$ python3 -q
>>> import numpy as np
>>> from numpy import linalg as LA
>>> np.set_printoptions(precision=3, suppress=True, linewidth=160)
>>> def tidy(a):
...     return np.round(a, 3) + 0
... 
>>> F = np.array([[6, 0, 0, 0, 0],
...     [0, 3, 0, 0, 0],
...     [0, 0, 5, 0, 0],
...     [0, 0, 0, 3, 0],
...     [0, 0, 0, 0, 9]])
>>> F
array([[6, 0, 0, 0, 0],
       [0, 3, 0, 0, 0],
       [0, 0, 5, 0, 0],
       [0, 0, 0, 3, 0],
       [0, 0, 0, 0, 9]])
>>> low = LA.cholesky(F)
>>> tidy(np.diag(low) ** 2)
array([6., 3., 5., 3., 9.])
>>> tidy(low)
array([[2.449, 0.   , 0.   , 0.   , 0.   ],
       [0.   , 1.732, 0.   , 0.   , 0.   ],
       [0.   , 0.   , 2.236, 0.   , 0.   ],
       [0.   , 0.   , 0.   , 1.732, 0.   ],
       [0.   , 0.   , 0.   , 0.   , 3.   ]])
>>> print(F / np.sqrt(np.outer(np.diag(F), np.diag(F))))
[[1. 0. 0. 0. 0.]
 [0. 1. 0. 0. 0.]
 [0. 0. 1. 0. 0.]
 [0. 0. 0. 1. 0.]
 [0. 0. 0. 0. 1.]]
>>> LA.eigvalsh(F).min() > 0
np.True_
>>> tidy(np.prod(np.diag(low)) ** 2), tidy(LA.det(F))
(np.float64(2430.0), np.float64(2430.0))
>>> tidy(low @ low.T)
array([[6., 0., 0., 0., 0.],
       [0., 3., 0., 0., 0.],
       [0., 0., 5., 0., 0.],
       [0., 0., 0., 3., 0.],
       [0., 0., 0., 0., 9.]])
>>> tidy(LA.svd(low, compute_uv=False))
array([3.   , 2.449, 2.236, 1.732, 1.732])
>>> print(low[:, 1] @ low[:, 4])
0.0
>>> x = np.array([9, 3, -2, 1, -3])
>>> print(F @ x)
[ 54   9 -10   3 -27]
>>> np.sign((F @ x).round(6))
array([ 1,  1, -1,  1, -1])
>>> F @ np.eye(5)[2]
array([0., 0., 5., 0., 0.])
>>> (F * x).sum(axis=1)
array([ 54,   9, -10,   3, -27])
>>> print(F @ np.ones(5))
[6. 3. 5. 3. 9.]
>>> F @ (2 * x)
array([108,  18, -20,   6, -54])
>>> F * x
array([[ 54,   0,   0,   0,   0],
       [  0,   9,   0,   0,   0],
       [  0,   0, -10,   0,   0],
       [  0,   0,   0,   3,   0],
       [  0,   0,   0,   0, -27]])
>>> LA.norm(F @ x) <= LA.norm(F, 2) * LA.norm(x) + 1e-9
np.True_
>>> np.allclose(F @ F.T, F.T @ F)
True
>>> F @ F
array([[36,  0,  0,  0,  0],
       [ 0,  9,  0,  0,  0],
       [ 0,  0, 25,  0,  0],
       [ 0,  0,  0,  9,  0],
       [ 0,  0,  0,  0, 81]])
>>> m1 = np.array([[0, -5, -4], [5, 0, 6], [4, -6, 0]])
>>> m1
array([[ 0, -5, -4],
       [ 5,  0,  6],
       [ 4, -6,  0]])
>>> w1 = np.array([[0, -1, -2, 0, 1, -1], [-1, 0, 0, 2, -2, 2], [-1, 2, -2, 2, 2, -1]])
>>> b = np.array([0, 2, 3, 2, 2, 3])
>>> H = np.maximum(m1 @ w1 + b, 0)
>>> tidy((H > 0).mean(axis=0))
array([0.667, 0.333, 0.333, 0.333, 1.   , 0.   ])
>>> C = np.array([[3, 0], [3, 0], [0, 0], [3, 3], [3, 2], [2, 0]])
>>> (H @ C).round(6).argmax(axis=1)
array([0, 0, 0])
>>> print(H @ C)
[[ 39   8]
 [126  80]
 [ 72  36]]
>>> w1 @ C
array([[-2,  2],
       [ 1,  2],
       [13, 10]])
>>> K = 0.5 ** np.abs(np.subtract.outer(np.arange(4), np.arange(4)))
>>> K
array([[1.   , 0.5  , 0.25 , 0.125],
       [0.5  , 1.   , 0.5  , 0.25 ],
       [0.25 , 0.5  , 1.   , 0.5  ],
       [0.125, 0.25 , 0.5  , 1.   ]])
>>> r0 = np.array([2, 0, -2, 0])
>>> Y = K + np.outer(r0, np.eye(4)[2])
>>> LA.matrix_rank(Y - K)
np.int64(1)
>>> x = np.ones(4)
>>> for _ in range(4):
...     x = K @ x
...     x /= LA.norm(x)
...     print(round(x @ K @ x, 3))
... 
2.084
2.085
2.086
2.086
>>> print(tidy(x))
[0.435 0.557 0.557 0.435]
>>> Y = np.array([[0, -2], [2, 2], [3, 2], [-2, -1]])
>>> np.vstack([K, Y.T]).shape
(6, 4)
>>> print(K @ Y)
[[ 1.5   -0.625]
 [ 3.     1.75 ]
 [ 3.     2.   ]
 [ 0.     0.25 ]]
>>> np.einsum("ik,kj->ij", K, Y)
array([[ 1.5  , -0.625],
       [ 3.   ,  1.75 ],
       [ 3.   ,  2.   ],
       [ 0.   ,  0.25 ]])
>>> K.reshape(2, -1)
array([[1.   , 0.5  , 0.25 , 0.125, 0.5  , 1.   , 0.5  , 0.25 ],
       [0.25 , 0.5  , 1.   , 0.5  , 0.125, 0.25 , 0.5  , 1.   ]])
>>> blk = K.reshape(4, 2, -1)
>>> blk.transpose(1, 0, 2)
array([[[1.   , 0.5  ],
        [0.5  , 1.   ],
        [0.25 , 0.5  ],
        [0.125, 0.25 ]],

       [[0.25 , 0.125],
        [0.5  , 0.25 ],
        [1.   , 0.5  ],
        [0.5  , 1.   ]]])
>>> tidy(np.einsum("ihd,ihd->ih", blk, blk))
array([[1.25 , 0.078],
       [1.25 , 0.312],
       [0.312, 1.25 ],
       [0.078, 1.25 ]])
>>> blk.sum(axis=1)
array([[1.25 , 0.625],
       [1.   , 1.25 ],
       [1.25 , 1.   ],
       [0.625, 1.25 ]])
>>> blk[:, 0]
array([[1.   , 0.5  ],
       [0.5  , 1.   ],
       [0.25 , 0.5  ],
       [0.125, 0.25 ]])
>>> arr = np.load("layer1.npy")
>>> print(arr)
[[ 1.751  0.377  1.856  2.154]
 [ 4.878 -2.533  1.149  2.952]
 [ 4.228 -0.399  2.669  3.989]
 [-2.025  4.478 -7.31   1.411]
 [-1.277  8.215 -8.49   0.026]
 [-3.018  5.826 -8.224  2.32 ]
 [-0.935  4.377 -9.328  1.048]
 [ 3.745  0.095  0.766  3.512]
 [ 2.794 -2.125 -2.522 -1.699]
 [ 0.823 -3.111 -4.224 -0.161]
 [ 5.345 -2.48  -2.466 -2.075]
 [ 2.879 -3.095 -3.177 -1.377]
 [ 2.581 -4.514 -5.552  0.405]
 [ 3.194 -3.595 -4.395 -0.277]
 [ 2.519  1.026  2.883  0.979]
 [ 3.681 -1.17   1.219  3.663]
 [ 1.099 -0.314  3.047  1.894]
 [ 2.88  -4.23  -3.534 -1.859]
 [-2.87   5.541 -8.444  1.1  ]
 [ 2.412  1.254  1.869  2.491]
 [ 3.504 -4.868 -1.739 -0.083]
 [-2.513  5.789 -7.919  2.305]
 [ 3.125 -0.326  2.006  3.631]
 [-1.741  5.652 -8.687  0.802]
 [ 1.222 -3.159 -5.696 -1.91 ]
 [ 4.016 -0.274  1.75   1.866]
 [ 3.69  -5.416 -3.235 -0.442]
 [ 4.256 -0.492  1.62   2.744]
 [-0.435  5.755 -8.314  2.429]]
>>> gram = np.cov(arr, rowvar=False)
>>> print(tidy(gram))
[[ 6.268 -7.785  8.216 -0.128]
 [-7.785 15.14  -8.247  2.62 ]
 [ 8.216 -8.247 18.507  2.939]
 [-0.128  2.62   2.939  3.329]]
>>> print(tidy(arr.std(axis=0)))
[2.46  3.823 4.227 1.793]
>>> tidy(np.corrcoef(arr.T))
array([[ 1.   , -0.799,  0.763, -0.028],
       [-0.799,  1.   , -0.493,  0.369],
       [ 0.763, -0.493,  1.   ,  0.374],
       [-0.028,  0.369,  0.374,  1.   ]])
>>> np.argwhere(np.triu(np.abs(np.corrcoef(arr.T)) > 0.8, 1))
array([], shape=(0, 2), dtype=int64)
>>> Xs = (arr - arr.mean(axis=0)) / arr.std(axis=0)
>>> tidy(Xs.std(axis=0))
array([1., 1., 1., 1.])
>>> np.argwhere(np.abs(Xs) > 2)
array([[4, 1]])
>>> b = LA.lstsq(np.delete(Xs, 2, axis=1), Xs[:, 2])[0]
>>> tidy(1 - np.var(Xs[:, 2] - np.delete(Xs, 2, axis=1) @ b))
np.float64(0.74)
>>> x = np.array([0, 3, 1, 2])
>>> y = arr @ x
>>> tidy(LA.lstsq(arr, y)[0])
array([0., 3., 1., 2.])
>>> print(tidy(LA.pinv(arr) @ arr))
[[1. 0. 0. 0.]
 [0. 1. 0. 0.]
 [0. 0. 1. 0.]
 [0. 0. 0. 1.]]
>>> print(tidy(LA.solve(arr.T @ arr, arr.T @ y)))
[0. 3. 1. 2.]
>>> rng = np.random.default_rng(71)
>>> y = y + 0.3 * rng.normal(size=29)
>>> tidy(y)
array([  7.31 ,  -0.391,   9.417,   8.919,  16.358,  14.047,   6.003,   7.649, -12.466, -13.971, -13.834, -15.202, -18.402, -15.621,   8.017,   4.693,   6.055,
       -20.069,  10.443,  10.751, -16.797,  14.42 ,   7.987,  10.131, -18.8  ,   4.608, -20.001,   5.447,  13.4  ])
>>> b, *_ = LA.lstsq(arr, y)
>>> tidy(b)
array([0.004, 3.015, 0.995, 1.963])
>>> print(b.round())
[0. 3. 1. 2.]
>>> r0 = np.array([4, 0, 3]) + 0.5
>>> J = np.outer(r0, r0) / (r0 @ r0)
>>> print(tidy(J))
[[0.618 0.069 0.481]
 [0.069 0.008 0.053]
 [0.481 0.053 0.374]]
>>> ang = np.radians(120)
>>> R = np.eye(3)
>>> R[1, 1] = R[2, 2] = np.cos(ang)
>>> R[1, 2], R[2, 1] = -np.sin(ang), np.sin(ang)
>>> print(tidy(R))
[[ 1.     0.     0.   ]
 [ 0.    -0.5   -0.866]
 [ 0.     0.866 -0.5  ]]
>>> Y = J @ R.T
>>> tidy(np.abs(Y - J).max(axis=0))
array([0.   , 0.52 , 0.662])
>>> tidy(R.T @ R)
array([[1., 0., 0.],
       [0., 1., 0.],
       [0., 0., 1.]])
>>> tidy(LA.pinv(R))
array([[ 1.   ,  0.   ,  0.   ],
       [ 0.   , -0.5  ,  0.866],
       [ 0.   , -0.866, -0.5  ]])
>>> print(tidy(LA.norm(R, axis=0)))
[1. 1. 1.]
>>> tidy(LA.svd(R, compute_uv=False))
array([1., 1., 1.])
>>> R[:, 1] @ R[:, 0]
np.float64(0.0)
>>> print(tidy(R @ R.T))
[[1. 0. 0.]
 [0. 1. 0.]
 [0. 0. 1.]]
